% python3 -q
>>> import numpy as np
>>> np.set_printoptions(precision=2, suppress=True, linewidth=140)
>>> J = np.loadtxt("sample13.csv", delimiter=",")
>>> J.round(2) + 0
array([[ 0.89, -0.21, -0.02, -0.14,  0.05, -0.11, -0.13],
       [-0.21,  0.39,  0.02, -0.24,  0.  ,  0.16, -0.34],
       [-0.02,  0.02,  0.98, -0.03,  0.04, -0.11,  0.  ],
       [-0.14, -0.24, -0.03,  0.81,  0.09, -0.21, -0.16],
       [ 0.05,  0.  ,  0.04,  0.09,  0.92,  0.25,  0.02],
       [-0.11,  0.16, -0.11, -0.21,  0.25,  0.19,  0.01],
       [-0.13, -0.34,  0.  , -0.16,  0.02,  0.01,  0.8 ]])
>>> rng = np.random.default_rng(826)
>>> z = rng.permutation(7)
>>> z
array([1, 4, 6, 5, 3, 2, 0])
>>> Y = J[z][:, z]
>>> round(float(np.linalg.det(Y)), 2), np.round(np.linalg.det(J[z]), 2)
(0.0, np.float64(-0.0))
>>> Y.round(2) + 0
array([[ 0.39,  0.  , -0.34,  0.16, -0.24,  0.02, -0.21],
       [ 0.  ,  0.92,  0.02,  0.25,  0.09,  0.04,  0.05],
       [-0.34,  0.02,  0.8 ,  0.01, -0.16,  0.  , -0.13],
       [ 0.16,  0.25,  0.01,  0.19, -0.21, -0.11, -0.11],
       [-0.24,  0.09, -0.16, -0.21,  0.81, -0.03, -0.14],
       [ 0.02,  0.04,  0.  , -0.11, -0.03,  0.98, -0.02],
       [-0.21,  0.05, -0.13, -0.11, -0.14, -0.02,  0.89]])
>>> round(float(np.trace(Y)), 2)
5.0
>>> np.abs(np.diag(np.linalg.qr(J)[1])) > 1e-9
array([ True,  True,  True,  True,  True, False, False])
>>> np.round(np.trace(np.linalg.pinv(J) @ J), 2)
np.float64(5.0)
>>> th = np.sort(rng.uniform(-2, 2, 21))
>>> m1 = np.c_[th, th ** 2, th ** 3] @ np.array([[-2, -1, 0], [2, 2, -2], [-2, -2, -2]])
>>> m1
array([[ 27.58,  25.59,   7.8 ],
       [ 24.29,  22.41,   6.3 ],
       [ 23.2 ,  21.35,   5.82],
       [ 21.3 ,  19.52,   5.  ],
       [ 15.8 ,  14.23,   2.81],
       [ 12.47,  11.06,   1.65],
       [  8.98,   7.76,   0.64],
       [  5.85,   4.86,  -0.02],
       [  2.26,   1.68,  -0.28],
       [  1.96,   1.42,  -0.27],
       [ -0.25,  -0.11,  -0.05],
       [ -0.72,  -0.24,  -0.69],
       [ -0.9 ,  -0.31,  -1.12],
       [ -1.1 ,  -0.4 ,  -1.66],
       [ -1.4 ,  -0.58,  -2.44],
       [ -1.5 ,  -0.65,  -2.73],
       [ -1.54,  -0.67,  -2.83],
       [ -3.36,  -2.1 ,  -7.21],
       [ -4.79,  -3.34, -10.3 ],
       [-10.18,  -8.29, -20.73],
       [-11.09,  -9.14, -22.37]])
>>> x = np.array([-7, 3, -6])
>>> rhs = m1 @ x
>>> try:
...     np.linalg.solve(m1, rhs)
... except np.linalg.LinAlgError as e:
...     print(repr(e))
... 
LinAlgError('Last 2 dimensions of the array must be square')
>>> np.round(np.linalg.pinv(m1) @ m1, 2) + 0
array([[1., 0., 0.],
       [0., 1., 0.],
       [0., 0., 1.]])
>>> np.linalg.solve(m1.T @ m1, m1.T @ rhs)
array([-7.,  3., -6.])
>>> rhs = rhs + 0.05 * rng.normal(size=21)
>>> rhs
array([-163.03, -140.6 , -133.27, -120.42,  -84.65,  -64.01,  -43.42,  -26.22,   -9.14,   -7.79,    1.7 ,    8.46,   12.03,   16.56,
         22.68,   24.92,   25.7 ,   60.5 ,   85.28,  170.81,  184.45])
>>> beta, *_ = np.linalg.lstsq(m1, rhs)
>>> np.round(m1.T @ (rhs - m1 @ beta), 2) + 0
array([0., 0., 0.])
>>> blk = np.stack([m1, 2 * m1, m1[::-1]])
>>> np.linalg.matrix_rank(blk)
array([3, 3, 3])
>>> blk.shape
(3, 21, 3)
>>> np.linalg.matrix_rank(blk.reshape(3, -1))
np.int64(2)
>>> np.einsum("bij,cij->bc", blk, blk)
array([[ 7003.13, 14006.26, -3544.32],
       [14006.26, 28012.52, -7088.63],
       [-3544.32, -7088.63,  7003.13]])
>>> arr = np.loadtxt("w.csv", delimiter=",")
>>> arr
array([[ 0.,  0.,  0., -2.,  1., -3., -4.,  2.],
       [ 0.,  0., -1.,  1., -4., -1.,  0.,  1.],
       [ 0.,  1.,  0., -1.,  1., -2., -2., -2.],
       [ 2., -1.,  1.,  0.,  1.,  1., -3.,  3.],
       [-1.,  4., -1., -1.,  0.,  0.,  4., -4.],
       [ 3.,  1.,  2., -1.,  0.,  0., -3., -2.],
       [ 4.,  0.,  2.,  3., -4.,  3.,  0.,  2.],
       [-2., -1.,  2., -3.,  4.,  2., -2.,  0.]])
>>> th = np.radians(72)
>>> r_ = np.eye(8)
>>> r_[2, 2] = r_[3, 3] = np.cos(th)
>>> r_[2, 3], r_[3, 2] = -np.sin(th), np.sin(th)
>>> r_
array([[ 1.  ,  0.  ,  0.  ,  0.  ,  0.  ,  0.  ,  0.  ,  0.  ],
       [ 0.  ,  1.  ,  0.  ,  0.  ,  0.  ,  0.  ,  0.  ,  0.  ],
       [ 0.  ,  0.  ,  0.31, -0.95,  0.  ,  0.  ,  0.  ,  0.  ],
       [ 0.  ,  0.  ,  0.95,  0.31,  0.  ,  0.  ,  0.  ,  0.  ],
       [ 0.  ,  0.  ,  0.  ,  0.  ,  1.  ,  0.  ,  0.  ,  0.  ],
       [ 0.  ,  0.  ,  0.  ,  0.  ,  0.  ,  1.  ,  0.  ,  0.  ],
       [ 0.  ,  0.  ,  0.  ,  0.  ,  0.  ,  0.  ,  1.  ,  0.  ],
       [ 0.  ,  0.  ,  0.  ,  0.  ,  0.  ,  0.  ,  0.  ,  1.  ]])
>>> Y = arr @ r_.T
>>> Y
array([[ 0.  ,  0.  ,  1.9 , -0.62,  1.  , -3.  , -4.  ,  2.  ],
       [ 0.  ,  0.  , -1.26, -0.64, -4.  , -1.  ,  0.  ,  1.  ],
       [ 0.  ,  1.  ,  0.95, -0.31,  1.  , -2.  , -2.  , -2.  ],
       [ 2.  , -1.  ,  0.31,  0.95,  1.  ,  1.  , -3.  ,  3.  ],
       [-1.  ,  4.  ,  0.64, -1.26,  0.  ,  0.  ,  4.  , -4.  ],
       [ 3.  ,  1.  ,  1.57,  1.59,  0.  ,  0.  , -3.  , -2.  ],
       [ 4.  ,  0.  , -2.24,  2.83, -4.  ,  3.  ,  0.  ,  2.  ],
       [-2.  , -1.  ,  3.47,  0.98,  4.  ,  2.  , -2.  ,  0.  ]])
>>> np.linalg.svd(arr, compute_uv=False), np.linalg.svd(Y, compute_uv=False)
(array([9.84, 9.84, 5.95, 5.95, 2.1 , 2.1 , 0.56, 0.56]), array([9.84, 9.84, 5.95, 5.95, 2.1 , 2.1 , 0.56, 0.56]))
>>> x = np.array([1, 0, 0, 3, 0, 0, 0, 1])
>>> np.round(np.linalg.eigvals(arr).real, 2) + 0
array([0., 0., 0., 0., 0., 0., 0., 0.])
>>> np.linalg.svd(arr, compute_uv=False)
array([9.84, 9.84, 5.95, 5.95, 2.1 , 2.1 , 0.56, 0.56])
>>> O = np.linalg.solve(np.eye(8) - arr, np.eye(8) + arr)
>>> np.round(np.linalg.det(O), 2)
np.float64(1.0)
>>> O, V = np.linalg.qr(arr[:, :6])[0], np.linalg.qr(arr[:, 6:])[0]
>>> s = np.linalg.svd(O.T @ V, compute_uv=False)
>>> np.degrees(np.arccos(s.clip(0, 1)))
array([ 9.  , 27.96])
>>> np.round(np.linalg.norm(O @ O.T - V @ V.T, 2), 2)
np.float64(1.0)
>>> z = rng.permutation(8)
>>> z
array([5, 2, 7, 0, 4, 6, 3, 1])
>>> Y = arr[z][:, z]
>>> np.trace(Y)
np.float64(0.0)
>>> np.sort(np.abs(np.linalg.eigvals(Y)))
array([0.56, 0.56, 2.1 , 2.1 , 5.95, 5.95, 9.84, 9.84])
>>> np.diag(Y)
array([0., 0., 0., 0., 0., 0., 0., 0.])
>>> Y = arr + rng.integers(-2, 3, (8, 6)) @ rng.integers(-2, 3, (6, 8))
>>> Y
array([[ 5., -1., -1.,  5., -1.,  1.,  0.,  0.],
       [-6.,  1., -1., -1., -1., -4., -4.,  0.],
       [ 9.,  3.,  3.,  4.,  2.,  4.,  3., -3.],
       [ 6., -1.,  2.,  7.,  9.,  6.,  0.,  1.],
       [ 4.,  7., -2.,  2.,  2.,  3.,  7., -8.],
       [ 2., -6.,  0.,  4., -2.,  3., -4.,  0.],
       [ 0.,  1.,  2.,  5.,  7.,  2., -1.,  0.],
       [-6.,  1.,  4., -9., 10., -2., -4.,  2.]])
>>> Y - arr
array([[ 5., -1., -1.,  7., -2.,  4.,  4., -2.],
       [-6.,  1.,  0., -2.,  3., -3., -4., -1.],
       [ 9.,  2.,  3.,  5.,  1.,  6.,  5., -1.],
       [ 4.,  0.,  1.,  7.,  8.,  5.,  3., -2.],
       [ 5.,  3., -1.,  3.,  2.,  3.,  3., -4.],
       [-1., -7., -2.,  5., -2.,  3., -1.,  2.],
       [-4.,  1.,  0.,  2., 11., -1., -1., -2.],
       [-4.,  2.,  2., -6.,  6., -4., -2.,  2.]])
>>> np.linalg.matrix_rank(Y - arr, tol=1e-8)
np.int64(6)
>>> np.abs(Y - arr).sum(axis=1)
array([26., 20., 32., 30., 24., 23., 22., 28.])
>>> M = np.loadtxt("m.csv", delimiter=",")
>>> M
array([[ 0.  , -1.7 , -1.98, -0.5 , -0.4 ,  2.1 ],
       [ 0.7 ,  0.  , -3.17, -0.8 , -0.5 ,  0.2 ],
       [-0.6 , -0.6 ,  3.22,  0.8 , -0.5 , -1.4 ],
       [ 1.9 ,  0.5 ,  0.79,  0.2 ,  2.4 ,  1.4 ],
       [-0.6 , -1.3 ,  2.78,  0.7 ,  1.4 ,  0.8 ],
       [-0.2 ,  1.1 , -0.8 , -0.2 , -0.8 ,  1.  ],
       [ 1.2 , -0.8 ,  0.82,  0.2 , -0.3 ,  0.6 ],
       [ 1.4 , -1.2 ,  0.44,  0.1 , -1.6 ,  0.9 ],
       [-0.6 ,  0.  , -6.  , -1.5 , -0.4 ,  0.2 ],
       [ 0.4 ,  1.5 ,  3.19,  0.8 ,  0.4 ,  1.1 ],
       [-0.9 , -0.4 ,  5.18,  1.3 , -0.2 ,  0.8 ],
       [-0.7 ,  0.4 ,  5.63,  1.4 , -0.5 , -1.3 ],
       [ 0.5 ,  0.  , -1.22, -0.3 ,  0.  , -0.7 ],
       [ 0.4 , -1.1 ,  3.19,  0.8 ,  1.5 , -1.8 ],
       [-0.6 ,  0.7 , -0.4 , -0.1 , -1.4 , -0.4 ],
       [ 0.7 ,  0.2 , -1.2 , -0.3 ,  1.4 ,  0.1 ],
       [ 0.3 ,  0.1 , -3.62, -0.9 ,  0.3 , -0.4 ],
       [ 2.  ,  0.4 , -7.61, -1.9 ,  0.8 , -2.8 ],
       [-0.8 , -2.6 ,  2.01,  0.5 ,  1.1 ,  1.1 ],
       [-0.3 ,  0.6 , -0.35, -0.1 ,  0.2 , -0.7 ],
       [-1.3 , -1.7 , -0.44, -0.1 , -0.7 ,  0.  ],
       [ 0.6 , -1.3 , -4.4 , -1.1 ,  0.  , -0.4 ],
       [ 0.5 ,  2.1 ,  4.4 ,  1.1 , -1.2 , -0.1 ],
       [ 1.9 , -0.5 ,  1.61,  0.4 ,  0.7 ,  0.  ],
       [-0.6 ,  0.2 ,  0.  ,  0.  , -0.3 ,  0.6 ],
       [ 1.3 ,  0.7 ,  2.  ,  0.5 ,  1.  , -3.6 ],
       [-1.5 ,  1.  , -2.81, -0.7 , -0.7 , -0.9 ],
       [ 1.  ,  0.8 , -4.39, -1.1 ,  2.9 ,  0.2 ],
       [ 1.2 ,  2.6 , -0.42, -0.1 , -3.1 ,  1.1 ],
       [-1.  , -1.2 , -1.6 , -0.4 ,  0.3 , -0.5 ]])
>>> Z = M[[19, 2]].astype(float)
>>> for _ in range(5):
...     z = np.linalg.norm(M[:, None] - Z, axis=-1).argmin(axis=1)
...     Z = np.array([M[z == j].mean(axis=0) for j in range(2)])
... 
>>> z
array([0, 0, 1, 1, 1, 0, 1, 0, 0, 1, 1, 1, 0, 1, 0, 0, 0, 0, 1, 0, 0, 0, 1, 1, 0, 1, 0, 0, 0, 0])
>>> np.abs(Z[1] - Z[0]).argmax()
np.int64(2)
>>> Z[1] - Z[0]
array([ 0.21, -0.21,  5.12,  1.28,  0.71, -0.18])
>>> G = M.T @ M
>>> (M @ M.T).shape
(30, 30)
>>> np.round(np.linalg.svd(M, compute_uv=False) ** 2, 2) + 0
array([323.36,  52.63,  49.3 ,  34.53,  18.04,   0.  ])
>>> np.allclose(G, G.T)
True
>>> x = np.array([2, 1, 2, 1, 2, 1])
>>> rhs = M @ x
>>> np.round(np.linalg.pinv(M) @ M, 2) + 0
array([[1., 0., 0., 0., 0., 0.],
       [0., 1., 0., 0., 0., 0.],
       [0., 0., 1., 0., 0., 0.],
       [0., 0., 0., 1., 0., 0.],
       [0., 0., 0., 0., 1., 0.],
       [0., 0., 0., 0., 0., 1.]])
>>> try:
...     np.linalg.solve(M, rhs)
... except np.linalg.LinAlgError as e:
...     print(repr(e))
... 
LinAlgError('Last 2 dimensions of the array must be square')
>>> np.linalg.lstsq(M, rhs)[0]
array([2., 1., 2., 1., 2., 1.])
>>> rhs = rhs + 0.3 * rng.normal(size=30)
>>> rhs
array([ -4.51,  -6.73,   2.91,  12.39,   7.16,  -1.93,   3.03,   0.63, -14.86,  11.41,   9.75,   9.03,  -2.76,   8.05,  -4.63,   1.81,
        -7.49, -14.52,   3.54,  -0.82,  -7.05, -10.47,  10.65,   8.38,  -1.22,   6.21, -10.83,  -1.29,  -0.63,  -6.81])
>>> beta, *_ = np.linalg.lstsq(M, rhs)
>>> round(np.linalg.norm(rhs - M @ beta), 2)
np.float64(1.21)
>>> beta
array([  2.02,   1.03,   5.08, -11.31,   1.97,   1.08])
>>> beta.round()
array([  2.,   1.,   5., -11.,   2.,   1.])
